$ python3 -q
>>> import numpy as np
>>> import numpy.linalg as la
>>> np.set_printoptions(precision=3, suppress=True, linewidth=100)
>>> K = np.array([[1.3, 0.6, 0.5, 1.1, 2.1, -2.0],
...     [-1.8, -0.5, -1.2, -0.1, 0.0, -2.3],
...     [0.6, 0.1, -1.5, -1.1, -1.4, 0.4]])
>>> print(K)
[[ 1.3  0.6  0.5  1.1  2.1 -2. ]
 [-1.8 -0.5 -1.2 -0.1  0.  -2.3]
 [ 0.6  0.1 -1.5 -1.1 -1.4  0.4]]
>>> K[3]
Traceback (most recent call last):
  File "<python-input-5>", line 1, in <module>
    K[3]
    ~^^^
IndexError: index 3 is out of bounds for axis 0 with size 3
>>> print(K.sum(axis=1))
[ 3.6 -5.9 -2.9]
>>> print(K.mean(axis=0))
[ 0.033  0.067 -0.733 -0.033  0.233 -1.3  ]
>>> print(la.svd(K, compute_uv=False))
[3.863 3.159 1.788]
>>> print(np.count_nonzero(K))
17
>>> print(K.sum(axis=0))
[ 0.1  0.2 -2.2 -0.1  0.7 -3.9]
>>> print(K - K[0])
[[ 0.   0.   0.   0.   0.   0. ]
 [-3.1 -1.1 -1.7 -1.2 -2.1 -0.3]
 [-0.7 -0.5 -2.  -2.2 -3.5  2.4]]
>>> print(la.matrix_rank(K))
3
>>> E = np.loadtxt("arr.csv", delimiter=",")
>>> print(E)
[[ 0.866  0.     0.5  ]
 [ 0.     1.     0.   ]
 [-0.5    0.     0.866]]
>>> # 2 groups of indices that never mix
>>> B = la.inv(E)
>>> print(B)
[[ 0.866  0.    -0.5  ]
 [ 0.     1.     0.   ]
 [ 0.5    0.     0.866]]
>>> print(round(la.det(E) * la.det(B), 3))
1.0
>>> print(round(float(la.cond(E)), 3))
1.0
>>> print((np.abs(B) > 1e-9).astype(int))
[[1 0 1]
 [0 1 0]
 [1 0 1]]
>>> print(np.round(E @ B, 3) + 0)
[[1. 0. 0.]
 [0. 1. 0.]
 [0. 0. 1.]]
>>> print(np.allclose(B, E.T))
True
>>> print(la.det(E) * B)
[[ 0.866  0.    -0.5  ]
 [ 0.     1.     0.   ]
 [ 0.5    0.     0.866]]
>>> print(la.inv(B))
[[ 0.866  0.     0.5  ]
 [ 0.     1.     0.   ]
 [-0.5    0.     0.866]]
